$ ipython --no-banner

In [1]: import numpy as np

In [2]: import numpy.linalg as la

In [3]: np.set_printoptions(suppress=True, linewidth=100)

In [4]: F = np.load("run19.npy")

In [5]: F.round(3)
Out[5]: 
array([[ -9.435,   5.   ,  -0.652],
       [ -7.739,   5.   ,   1.891],
       [ -5.437,   5.   ,   5.345],
       [ -0.293,   5.   ,  13.061],
       [ -4.595,   5.   ,   6.608],
       [ -7.662,   5.   ,   2.008],
       [ -5.244,   5.   ,   5.634],
       [ -9.373,   5.   ,  -0.56 ],
       [-10.548,   5.   ,  -2.321],
       [ -6.216,   5.   ,   4.177],
       [ -8.765,   5.   ,   0.353],
       [ -5.903,   5.   ,   4.646],
       [ -4.315,   5.   ,   7.027],
       [ -5.048,   5.   ,   5.927],
       [ -4.557,   5.   ,   6.664],
       [ -7.371,   5.   ,   2.444],
       [ -8.434,   5.   ,   0.849]])

In [6]: other = F / np.sqrt((F ** 2).mean(axis=1, keepdims=True))

In [7]: other[0].round(3)
Out[7]: array([-1.528,  0.81 , -0.106])

In [8]: np.abs(np.diag(la.qr(F)[1])) > 1e-9
Out[8]: array([ True,  True, False])

In [9]: la.lstsq(F[:-1].T, F[-1])[2]
Out[9]: np.int32(2)

In [10]: rk = la.matrix_rank(F)

In [11]: rk
Out[11]: np.int64(2)

In [12]: null = la.svd(F)[2][rk:].T

In [13]: la.matrix_rank(F.T @ F), la.matrix_rank(F @ F.T)
Out[13]: (np.int64(2), np.int64(2))

In [14]: np.round(null @ null.T, 3)
Out[14]: 
array([[ 0.213,  0.384, -0.142],
       [ 0.384,  0.692, -0.256],
       [-0.142, -0.256,  0.095]])

In [15]: np.round(F @ null, 3) + 0
Out[15]: 
array([[0.],
       [0.],
       [0.],
       [0.],
       [0.],
       [0.],
       [0.],
       [0.],
       [0.],
       [0.],
       [0.],
       [0.],
       [0.],
       [0.],
       [0.],
       [0.],
       [0.]])

In [16]: null.shape
Out[16]: (3, 1)

In [17]: [int(la.matrix_rank(F[:, :j + 1])) for j in range(3)]
Out[17]: [1, 2, 2]

In [18]: [int(la.matrix_rank(F[:i])) for i in range(1, len(F) + 1)]
Out[18]: [1, 2, 2, 2, 2, 2, 2, 2, 2, 2, 2, 2, 2, 2, 2, 2, 2]

In [19]: [int(la.matrix_rank(np.delete(F, i, axis=0))) for i in range(17)]
Out[19]: [2, 2, 2, 2, 2, 2, 2, 2, 2, 2, 2, 2, 2, 2, 2, 2, 2]

In [20]: np.round(null[:, 0] / null[np.abs(null[:, 0]).round(6).argmax(), 0], 3)
Out[20]: array([ 0.556,  1.   , -0.37 ])
